$ python -q
>>> import numpy as np
>>> np.set_printoptions(suppress=True, linewidth=100)
>>> rnd = lambda a: np.round(a, 3) + 0
>>> q, _ = np.linalg.qr(np.array([[1.6, -1.2, -0.3],
...     [-1.2, -0.8, 0.2],
...     [-0.3, -0.3, -1.3],
...     [-0.5, -0.8, -1.7],
...     [1.7, 1.5, -1.1],
...     [-1.2, -0.4, 0.1]]))
>>> M = q @ q.T
>>> rnd(M)
array([[ 0.931, -0.052, -0.031,  0.082, -0.1  , -0.208],
       [-0.052,  0.211,  0.047,  0.114, -0.346,  0.17 ],
       [-0.031,  0.047,  0.332,  0.446,  0.123,  0.066],
       [ 0.082,  0.114,  0.446,  0.633,  0.048,  0.105],
       [-0.1  , -0.346,  0.123,  0.048,  0.724, -0.229],
       [-0.208,  0.17 ,  0.066,  0.105, -0.229,  0.168]])
>>> x = np.array([-6, -3, 0, -3, -6, -8])
>>> rnd(M @ np.eye(6)[0])
array([ 0.931, -0.052, -0.031,  0.082, -0.1  , -0.208])
>>> np.linalg.norm(M @ x) <= np.linalg.norm(M, 2) * np.linalg.norm(x) + 1e-9
np.True_
>>> rnd(M @ np.ones(6))
array([0.622, 0.144, 0.984, 1.429, 0.22 , 0.072])
>>> np.sign((M @ x).round(6))
array([-1.,  1., -1., -1., -1.,  1.])
>>> rnd(M @ (2 * x))
array([-6.823,  0.11 , -5.125, -7.728, -2.037,  0.907])
>>> rnd(np.einsum("ij,j->i", M, x))
array([-3.412,  0.055, -2.562, -3.864, -1.019,  0.453])
>>> rnd(M @ x)
array([-3.412,  0.055, -2.562, -3.864, -1.019,  0.453])
>>> ev, evecs = np.linalg.eigh(M)
>>> x = np.array([2, 2, 0, -2, 3, -3])
>>> rnd(evecs * np.abs(ev) @ evecs.T)
array([[ 0.931, -0.052, -0.031,  0.082, -0.1  , -0.208],
       [-0.052,  0.211,  0.047,  0.114, -0.346,  0.17 ],
       [-0.031,  0.047,  0.332,  0.446,  0.123,  0.066],
       [ 0.082,  0.114,  0.446,  0.633,  0.048,  0.105],
       [-0.1  , -0.346,  0.123,  0.048,  0.724, -0.229],
       [-0.208,  0.17 ,  0.066,  0.105, -0.229,  0.168]])
>>> rnd(x @ M @ x)
np.float64(13.052)
>>> rnd(np.linalg.eigvalsh(M[1:, 1:]))
array([0.   , 0.   , 0.069, 1.   , 1.   ])
>>> rnd(evecs * np.maximum(ev, 0) @ evecs.T)
array([[ 0.931, -0.052, -0.031,  0.082, -0.1  , -0.208],
       [-0.052,  0.211,  0.047,  0.114, -0.346,  0.17 ],
       [-0.031,  0.047,  0.332,  0.446,  0.123,  0.066],
       [ 0.082,  0.114,  0.446,  0.633,  0.048,  0.105],
       [-0.1  , -0.346,  0.123,  0.048,  0.724, -0.229],
       [-0.208,  0.17 ,  0.066,  0.105, -0.229,  0.168]])
>>> rnd(np.abs(M).sum(axis=1).max()), rnd(np.abs(ev).max())
(np.float64(1.57), np.float64(1.0))
>>> rnd(x @ M @ x / (x @ x)), rnd(ev[0]), rnd(ev[-1])
(np.float64(0.435), np.float64(0.0), np.float64(1.0))
